% python3 -q
>>> import numpy as np
>>> from numpy import linalg as LA
>>> np.set_printoptions(precision=2, suppress=True, linewidth=200)
>>> f = np.array([-3, 2])
>>> F = np.array([np.roll(f, i) for i in range(2)])
>>> F
array([[-3,  2],
       [ 2, -3]])
>>> ev, vecs = LA.eigh(F)
>>> x = np.array([0, 2])
>>> LA.eigvalsh(F[1:, 1:])
array([-3.])
>>> np.abs(F).sum(axis=1).max(), np.abs(ev).max()
(np.int64(5), np.float64(5.0))
>>> vecs * np.maximum(ev, 0) @ vecs.T
array([[0., 0.],
       [0., 0.]])
>>> x @ F @ x / (x @ x), ev[0], round(ev[-1], 2)
(np.float64(-3.0), np.float64(-5.0), np.float64(-1.0))
>>> x @ F @ x
np.int64(-12)
>>> ev, vecs = LA.eigh(F)
>>> np.round(vecs.T @ F @ vecs, 2) + 0
array([[-5.,  0.],
       [ 0., -1.]])
>>> np.abs(vecs[:, -1]).round(6).argmax()
np.int64(0)
>>> LA.eigvalsh(F + 3 * np.eye(2))
array([-2.,  2.])
>>> vecs @ np.diag(ev) @ vecs.T
array([[-3.,  2.],
       [ 2., -3.]])
>>> hat = np.triu(np.array([[-3, -2], [-2, 2]]), 1) + np.eye(2)
>>> Y = hat @ F @ LA.inv(hat)
>>> Y
array([[-7., -6.],
       [ 2.,  1.]])
>>> np.poly(Y)
array([1., 6., 5.])
>>> ev, vecs = LA.eig(F)
>>> np.sort(LA.eigvals(F.T))
array([-5., -1.])
>>> ev
array([-1., -5.])
>>> np.sort(LA.eigvals(LA.inv(F)))
array([-1. , -0.2])
>>> np.round(F @ vecs[:, 0] - ev[0] * vecs[:, 0], 2) + 0
array([0., 0.])
>>> m1 = np.array([[6.0, 1.0, 1.0, 1.0],
...     [1.0, 6.0, 1.0, 1.0],
...     [1.0, 1.0, 6.0, 1.0],
...     [1.0, 1.0, 1.0, 6.0]])
>>> # symmetric
>>> x = np.array([5, 3, 7, 5])
>>> y = m1 @ x
>>> y
array([45., 35., 55., 45.])
>>> np.round(LA.solve(m1.T, m1[1]), 2) + 0
array([0., 1., 0., 0.])
>>> LA.solve(m1, y + m1[:, 2])
array([5., 3., 8., 5.])
>>> ev, vecs = LA.eigh(m1)
>>> x = np.array([1, 3, -3, -1])
>>> x @ m1 @ x / (x @ x), round(ev[0], 2), np.round(ev[-1], 2)
(np.float64(5.0), np.float64(5.0), np.float64(9.0))
>>> x @ m1 @ x
np.float64(100.0)
>>> feats = np.load("data.npy")
>>> feats
array([[-0.1,  0.1,  0.9],
       [ 1.6, -0.1, -1.3],
       [ 1.7, -0.4, -0.5],
       [-0.8,  0. ,  1.2],
       [-0.1,  0. ,  0.7],
       [ 0.5,  1.2,  0.3],
       [-3. , -0.5,  3. ],
       [ 0.4,  0.7,  0.3],
       [-0.1,  0.1, -1.2],
       [ 1.6, -0.3,  1.8],
       [ 1.8, -0.4, -1. ],
       [-0.3, -0.4, -0.3],
       [-0.8, -1.1,  0.7],
       [-1.7, -0.9, -0.1],
       [ 1.6,  1.3,  0.3],
       [ 0.9,  1.3,  1.9],
       [ 1.3,  0.6,  0.6],
       [-1. , -0.6, -0.1],
       [ 1.1,  0.4, -1.2],
       [ 0.4,  0.5,  0.2],
       [ 0.6, -0.6, -0.4],
       [ 1.4, -0.3,  1.1],
       [ 1.1,  1.2,  1.1]])
>>> Ac = (feats - feats.mean(axis=0)) / feats.std(axis=0)
>>> np.argwhere(np.abs(Ac) > 2)
array([[6, 0],
       [6, 2]])
>>> Ac.std(axis=0)
array([1., 1., 1.])
>>> coef = LA.lstsq(np.delete(Ac, 0, axis=1), Ac[:, 0])[0]
>>> np.abs(coef).argmax()
np.int64(0)
